$ python3 -q
>>> import numpy as np
>>> import numpy.linalg as la
>>> np.set_printoptions(suppress=True, linewidth=160)
>>> A = np.load("dump.npy")
>>> A
array([[ 3.1,  9.9, -3.2,  0.5],
       [ 2.6,  9.4, -3.4, -0.7],
       [ 2.2,  9.2, -4. ,  0.7],
       [ 3.4,  9.3, -1. , -1.5],
       [ 4.7,  9.3, -2.8,  1.9],
       [ 1.4,  8.7, -3.1, -1. ],
       [ 2.2,  9.9, -3.8, -0.7],
       [ 3.6,  8.5, -3.7, -0.3],
       [ 2.5, 10.3, -4.1, -1.4],
       [ 2.6, 10.9, -2.4, -0.8],
       [ 3.7,  9.2, -2.1,  1.5],
       [ 2.1,  7.4, -2.4,  0.6],
       [ 4.5,  8.9, -4.7, -0.2],
       [ 2.4,  8.3, -1.8,  0.1],
       [ 4. ,  8.9, -4.1, -0.8],
       [ 2.9,  7.6, -2.5,  1.2],
       [ 2.1, 11.3, -3.8,  1.2],
       [ 5.3,  7.5, -3.8,  0.4],
       [ 3.8, 10.3, -3. ,  0.4],
       [ 3.8,  9.1, -4.6,  1.5],
       [ 2.6,  8.7, -1.3,  0.5],
       [ 1.5,  9.8, -3.8, -0.2],
       [ 3. ,  9.6, -1.9,  1.1],
       [ 5.4,  7.9, -1.9,  1.1],
       [ 1.6,  9.2, -2.4, -0.8],
       [ 0.9,  7.9, -3.4, -0.2],
       [ 3. ,  7.1, -3.7, -0.5],
       [ 3. ,  7.3, -3.1,  1.5],
       [ 1.8,  8. , -0.2, -0.1],
       [ 3.3,  9.3, -4.5, -1. ],
       [ 2.2,  7.8, -3.9, -0.8],
       [ 4.2,  9.8, -2.6,  0.4],
       [ 2.5,  8.1, -2.5,  0.5],
       [ 2.7,  9.1, -4.1,  0.1],
       [ 1. , 11. , -2.8, -1.2],
       [ 4.1,  9.7, -4.6,  0.4],
       [ 3.6,  8.8, -5. ,  0. ],
       [ 4.2, 10.1, -2.6,  2.6],
       [ 2.9,  8.5, -4.5,  0.6],
       [ 4.7,  8.2, -6.6,  0.3]])
>>> basis = A[[38, 21]].astype(float)
>>> for _ in range(3):
...     idx = la.norm(A[:, None] - basis, axis=-1).argmin(axis=1)
...     basis = np.array([A[idx == j].mean(axis=0) for j in range(2)])
... 
>>> idx
array([1, 1, 0, 1, 0, 1, 1, 0, 1, 1, 0, 0, 0, 1, 0, 0, 1, 0, 0, 0, 1, 1, 1, 0, 1, 1, 0, 0, 1, 0, 0, 0, 0, 0, 1, 0, 0, 0, 0, 0])
>>> np.round(basis[1] - basis[0], 1)
array([-1.4,  0.9,  1. , -0.8])
>>> basis.round(1)
array([[ 3.6,  8.6, -3.6,  0.5],
       [ 2.2,  9.5, -2.6, -0.3]])
>>> dist = la.norm(A[:, None] - A[None], axis=-1)
>>> dist[3].round(1)
array([3. , 2.7, 3.9, 0. , 4.1, 3. , 3.2, 3.1, 3.4, 2.4, 3.2, 3.4, 4.1, 2.3, 3.3, 3.6, 4.6, 4.3, 3. , 4.7, 2.3, 3.7, 2.8, 3.7, 2.4, 4. , 3.6, 4.2, 2.6, 3.5,
       3.5, 2.7, 2.9, 3.6, 3.5, 4.1, 4.3, 4.5, 4.2, 6.1])
>>> (dist + 1e9 * np.eye(40)).round(6).argmin(axis=1)
array([18,  6, 33, 20, 37, 24,  1, 14,  6, 34, 22, 32, 36, 20,  7, 27,  0, 12, 31, 35, 13,  6, 10,  4,  5,  5, 30, 15, 20, 14, 26, 18, 11,  2,  9, 12, 12,  4,
       33, 36])
>>> np.round(la.norm(A - A.mean(axis=0), axis=1), 1)
array([1. , 1.1, 1.3, 2.8, 2.5, 2. , 1.6, 1. , 2.3, 2.3, 1.9, 2.1, 2.1, 1.7, 1.6, 1.9, 2.7, 2.8, 1.6, 2.1, 2. , 1.9, 1.7, 3.1, 1.9, 2.4, 2.1, 2.2, 3.4, 1.8,
       1.9, 1.6, 1.3, 0.9, 3.2, 1.9, 1.9, 3. , 1.4, 3.8])
>>> dist.mean(axis=1).argmax()
np.int64(39)
>>> out = A / np.sqrt((A ** 2).mean(axis=1, keepdims=True))
>>> np.round(la.norm(out, axis=1), 1)
array([2., 2., 2., 2., 2., 2., 2., 2., 2., 2., 2., 2., 2., 2., 2., 2., 2., 2., 2., 2., 2., 2., 2., 2., 2., 2., 2., 2., 2., 2., 2., 2., 2., 2., 2., 2., 2., 2.,
       2., 2.])
>>> idx = A[:, 3] > np.median(A[:, 3])
>>> u = A[idx].mean(axis=0) - A[~idx].mean(axis=0)
>>> np.argsort(-np.abs(u).round(6), kind="stable")
array([3, 0, 1, 2])
>>> ((A - A.mean(axis=0)) @ u > 0).astype(int)
array([1, 0, 0, 0, 1, 0, 0, 0, 0, 0, 1, 1, 1, 0, 0, 1, 1, 1, 1, 1, 1, 0, 1, 1, 0, 0, 0, 1, 0, 0, 0, 1, 1, 0, 0, 1, 1, 1, 1, 1])
>>> vec = np.array([3, 2, 0, 0])
>>> rhs = A @ vec
>>> np.round(la.pinv(A) @ A, 1) + 0
array([[1., 0., 0., 0.],
       [0., 1., 0., 0.],
       [0., 0., 1., 0.],
       [0., 0., 0., 1.]])
>>> np.round(la.solve(A.T @ A, A.T @ rhs), 1) + 0
array([3., 2., 0., 0.])
>>> np.round(la.lstsq(A, rhs)[0], 1) + 0
array([3., 2., 0., 0.])
>>> rng = np.random.default_rng(70896)
>>> rhs = rhs + 0.3 * rng.normal(size=40)
>>> rhs.round(1)
array([28.3, 26.7, 25.4, 28.7, 33. , 21.4, 26.2, 27.6, 28.6, 29.6, 29.1, 20.9, 31.1, 23.9, 29.8, 24.3, 28.8, 30.8, 32.1, 30.2, 24.8, 23.9, 27.8, 31.9, 23.9,
       18.2, 23.4, 24. , 21.8, 28.1, 22.6, 32.2, 23.4, 26.2, 24.6, 31.2, 28.4, 32.8, 26.1, 30.7])
>>> c, *_ = la.lstsq(A, rhs)
>>> c.round(1) + 0
array([3., 2., 0., 0.])
>>> np.round(la.norm(rhs - A @ c), 1)
np.float64(2.1)
